% ipython --no-banner

In [1]: import numpy as np

In [2]: import numpy.linalg as la

In [3]: np.set_printoptions(precision=2, suppress=True, linewidth=100, floatmode="fixed")

In [4]: A = np.loadtxt("x.csv", delimiter=",")

In [5]: print(A)
[[ 0.50  0.26 11.23  4.02  5.00 14.37 13.89  5.36  0.61 15.41  0.23 15.48]
 [ 0.20  0.91 10.01  4.93  5.59 15.33 14.74  3.45 -0.09 17.25  0.14 15.21]
 [ 0.02 -0.40 10.43  4.31  5.70 16.38 16.80  5.74  0.77 12.78 -1.83 15.20]
 [ 1.28  0.25 10.81  5.82  4.26 15.44 15.06  5.72 -1.48 13.54 -0.41 14.13]
 [ 0.38  0.05 10.70  6.25  3.83 15.39 16.09  5.35 -1.15 15.48  1.80 16.64]
 [ 0.37  0.51  9.02  6.06  2.95 13.54 15.34  6.95 -0.88 15.15 -0.77 14.98]
 [-0.63 -0.68  9.25  4.84  5.28 16.08 14.82  6.64 -2.01 14.65  1.09 14.64]
 [ 1.80 -0.92  8.98  4.70  4.95 15.90 16.50  3.52 -1.14 14.46  0.89 17.27]
 [ 0.74 -0.78 11.18  5.90  5.94 16.56 15.93  5.16  0.68 14.96  0.67 15.38]
 [-0.21  1.20  9.58  6.06  4.55 16.80 15.80  4.04 -0.74 15.90 -0.08 14.15]
 [ 0.26  0.56 10.57  3.74  4.35 15.04 15.06  4.98 -0.58 13.11 -0.09 14.97]
 [ 0.45 -0.25  7.48  4.07  4.43 15.91 16.94  7.73  1.58 13.99 -1.55 13.74]
 [-1.05  0.29  9.57  3.86  4.95 13.59 16.04  3.93  0.99 15.53  1.39 15.31]
 [ 0.20 -0.13  9.51  4.00  4.83 14.31 16.22  5.99 -0.02 15.23 -0.93 15.90]
 [ 0.58 -0.03  8.80  4.87  4.31 15.20 15.04  4.45 -1.33 15.68  1.98 15.67]
 [-0.18 -1.46  9.59  4.05  4.37 14.92 14.50  4.13 -0.86 14.37 -1.21 13.65]
 [-1.54  0.16 10.41  3.78  5.17 13.13 14.33  5.43  0.51 16.55 -0.86 14.16]
 [ 1.16  0.20 11.41  3.11  4.73 14.87 15.38  4.69 -0.85 16.78  0.87 14.46]
 [-0.65  0.94 10.81  5.19  4.59 16.23 14.80  4.69  0.13 16.20  1.95 14.11]
 [-0.07 -1.78  9.74  3.42  4.38 14.26 14.83  4.82  0.34 14.47  0.30 14.24]
 [ 0.22 -0.26 12.21  3.97  3.83 14.42 15.34  5.64 -0.63 14.16 -0.79 14.49]
 [-0.64  0.31  9.62  5.41  4.62 14.34 13.53  6.12  1.53 16.08  0.06 16.26]
 [-1.21  0.26 11.28  3.95  4.78 13.66 17.26  4.95 -0.44 14.44  0.84 13.42]
 [-0.04  1.31  8.95  3.85  5.04 15.13 14.49  5.76  0.30 15.21 -0.10 13.43]
 [-0.23  0.91 11.33  5.18  4.79 15.91 16.18  5.19 -0.47 15.30 -1.40 13.47]
 [ 0.74 -0.82 11.54  4.55  5.52 14.13 16.00  5.17 -0.81 15.91 -0.55 14.73]
 [ 0.41  0.59 10.42  5.51  5.54 15.78 14.83  2.88 -0.99 14.18  0.23 15.20]
 [-1.31  0.20 10.86  4.60  4.73 15.23 16.48  4.08 -1.16 14.24 -1.25 15.41]
 [-1.30  0.69 12.03  5.01  4.28 15.21 14.68  4.48 -0.26 14.61 -0.27 14.32]
 [-0.89 -0.24  9.92  5.64  4.41 14.58 14.76  4.11  2.47 13.92  0.52 13.56]
 [-0.26  0.35  9.01  5.76  5.66 15.55 16.10  5.76 -0.05 13.71 -1.00 16.68]
 [-0.11  0.04  8.67  4.16  4.60 16.06 15.53  7.09  0.50 13.98  0.01 14.48]
 [-0.18 -0.53 12.61  5.78  5.47 14.25 15.39  4.12 -0.77 15.32 -0.32 14.77]
 [-0.26  0.58  9.98  3.55  3.85 15.13 15.50  4.20 -0.86 16.47  0.59 15.07]
 [-1.02 -1.06 10.97  4.41  4.13 13.88 15.69  4.83  0.42 16.08 -0.55 14.31]
 [-0.16 -0.36  9.14  5.62  4.42 15.68 14.46  5.15 -0.46 13.51  0.24 14.46]
 [ 0.18 -1.06 10.50  4.23  5.40 15.02 14.22  5.58 -0.99 15.76 -0.65 14.99]]

In [6]: x0 = np.array([3, 2, -2, -1, 1, -2, -2, -2, 3, 1, 0, -1])

In [7]: target = A @ x0

In [8]: c, lr = np.zeros(12), 1 / la.norm(A, 2) ** 2

In [9]: for i in range(30):
   ...:     c -= lr * A.T @ (A @ c - target)
   ...:     if i % 10 == 0: print(i, round(la.norm(A @ c - target), 2))
   ...: 
0 29.36
10 29.09
20 28.83

In [10]: c
Out[10]: array([ 0.02,  0.03, -0.90, -0.42, -0.39, -1.30, -1.35, -0.47,  0.08, -1.20,  0.03, -1.25])

In [11]: round(float(la.cond(A)), 2)
Out[11]: 69.64
